% python3 -q
>>> import numpy as np
>>> np.set_printoptions(suppress=True, linewidth=140)
>>> def tidy(a):
...     return np.round(a, 3) + 0
... 
>>> E = np.loadtxt("layer10.csv", delimiter=",")
>>> tidy(E)
array([[-0.259, -0.095,  0.084, -0.031,  0.65 , -0.219,  0.149, -0.65 ],
       [-0.173, -0.397, -0.765,  0.444,  0.078, -0.093,  0.017,  0.119],
       [-0.173,  0.485,  0.036,  0.191,  0.086, -0.746, -0.235,  0.278],
       [-0.043, -0.25 , -0.045, -0.431,  0.438,  0.113, -0.666,  0.317],
       [-0.476,  0.341, -0.379, -0.568, -0.006,  0.107,  0.39 ,  0.166],
       [ 0.303, -0.177, -0.301, -0.471, -0.406, -0.464, -0.164, -0.398],
       [-0.432, -0.612,  0.411, -0.109, -0.221, -0.307,  0.223,  0.254],
       [ 0.605, -0.114, -0.029, -0.151,  0.397, -0.23 ,  0.501,  0.368]])
>>> r0 = np.array([0, 0, 0, 2, 2, 2, 1, 0])
>>> other = E + np.outer(r0, np.eye(8)[1])
>>> tidy(np.linalg.det(other) / np.linalg.det(E)), tidy(1 + np.linalg.solve(E, r0)[1])
(np.float64(0.217), np.float64(0.217))
>>> np.linalg.matrix_rank(other - E)
np.int64(1)
>>> tidy(other)
array([[-0.259, -0.095,  0.084, -0.031,  0.65 , -0.219,  0.149, -0.65 ],
       [-0.173, -0.397, -0.765,  0.444,  0.078, -0.093,  0.017,  0.119],
       [-0.173,  0.485,  0.036,  0.191,  0.086, -0.746, -0.235,  0.278],
       [-0.043,  1.75 , -0.045, -0.431,  0.438,  0.113, -0.666,  0.317],
       [-0.476,  2.341, -0.379, -0.568, -0.006,  0.107,  0.39 ,  0.166],
       [ 0.303,  1.823, -0.301, -0.471, -0.406, -0.464, -0.164, -0.398],
       [-0.432,  0.388,  0.411, -0.109, -0.221, -0.307,  0.223,  0.254],
       [ 0.605, -0.114, -0.029, -0.151,  0.397, -0.23 ,  0.501,  0.368]])
>>> np.linalg.matrix_rank(np.linalg.inv(other) - np.linalg.inv(E), tol=1e-8)
np.int64(1)
>>> x = np.array([-2, 3, 2, 1, 2, -2, 2, -3])
>>> tidy(np.linalg.norm(x)), tidy(np.linalg.norm(E @ x))
(np.float64(6.245), np.float64(6.245))
>>> tidy(np.abs(np.linalg.eigvals(E)))
array([1., 1., 1., 1., 1., 1., 1., 1.])
>>> [p for p in range(1, 25) if np.allclose(np.linalg.matrix_power(E, p), np.eye(8))]
[]
>>> tidy(E.T @ (E @ x))
array([-2.,  3.,  2.,  1.,  2., -2.,  2., -3.])
>>> rng = np.random.default_rng(51253)
>>> z = rng.permutation(8)
>>> z
array([7, 4, 0, 3, 6, 1, 2, 5])
>>> other = E[z][:, z]
>>> tidy(np.trace(other))
np.float64(-0.93)
>>> np.allclose(other, E)
False
>>> tidy(np.diag(other))
array([ 0.368, -0.006, -0.259, -0.431,  0.223, -0.397,  0.036, -0.464])
>>> other = np.array([[1, 3], [1, 2], [2, 3], [3, 3], [2, 2], [1, 0], [0, 3], [1, 2]])
>>> np.linalg.matrix_rank(E @ other)
np.int64(2)
>>> tidy(np.einsum("ij->j", E))
array([-0.649, -0.818, -0.988, -1.126,  1.017, -1.839,  0.214,  0.452])
>>> K = np.load("m.npy")
>>> K
array([[  9,   3,   0,  -4,   9,  -2,  -7,  -7,   2],
       [  3,   6,  -1,   2,   5,   4,  -5,  -1,  -6],
       [  0,  -1,   3,   0,   2,  -6,  -1,   3,   4],
       [ -4,   2,   0,   8,   0,   0,  -2,   6,  -4],
       [  9,   5,   2,   0,  13,  -6, -11,  -3,   2],
       [ -2,   4,  -6,   0,  -6,  16,   4,  -4, -12],
       [ -7,  -5,  -1,  -2, -11,   4,  10,   2,   0],
       [ -7,  -1,   3,   6,  -3,  -4,   2,  10,   0],
       [  2,  -6,   4,  -4,   2, -12,   0,   0,  12]])
>>> rk = np.linalg.matrix_rank(K)
>>> rk
np.int64(4)
>>> N = np.linalg.svd(K)[2][rk:].T
>>> np.allclose(K @ N, 0)
True
>>> [int(np.linalg.matrix_rank(np.delete(K, i, axis=0))) for i in range(9)]
[4, 4, 4, 4, 4, 4, 4, 4, 4]
>>> [int(np.linalg.matrix_rank(K[:i])) for i in range(1, len(K) + 1)]
[1, 2, 3, 4, 4, 4, 4, 4, 4]
>>> def softmax(z):
...     e = np.exp(z - z.max(axis=-1, keepdims=True))
...     return e / e.sum(axis=-1, keepdims=True)
... 
>>> tidy(softmax(K).sum(axis=1))
array([1., 1., 1., 1., 1., 1., 1., 1., 1.])
>>> tidy(softmax(K[7] + -1))
array([0.   , 0.   , 0.001, 0.018, 0.   , 0.   , 0.   , 0.981, 0.   ])
>>> tidy(softmax(K[7]))
array([0.   , 0.   , 0.001, 0.018, 0.   , 0.   , 0.   , 0.981, 0.   ])
>>> S = K @ K.T / np.sqrt(9)
>>> tidy(softmax(S + np.triu(np.full(S.shape, -np.inf), 1)))
array([[1., 0., 0., 0., 0., 0., 0., 0., 0.],
       [0., 1., 0., 0., 0., 0., 0., 0., 0.],
       [0., 0., 1., 0., 0., 0., 0., 0., 0.],
       [0., 0., 0., 1., 0., 0., 0., 0., 0.],
       [0., 0., 0., 0., 1., 0., 0., 0., 0.],
       [0., 0., 0., 0., 0., 1., 0., 0., 0.],
       [0., 0., 0., 0., 0., 0., 1., 0., 0.],
       [0., 0., 0., 0., 0., 0., 0., 1., 0.],
       [0., 0., 0., 0., 0., 0., 0., 0., 1.]])
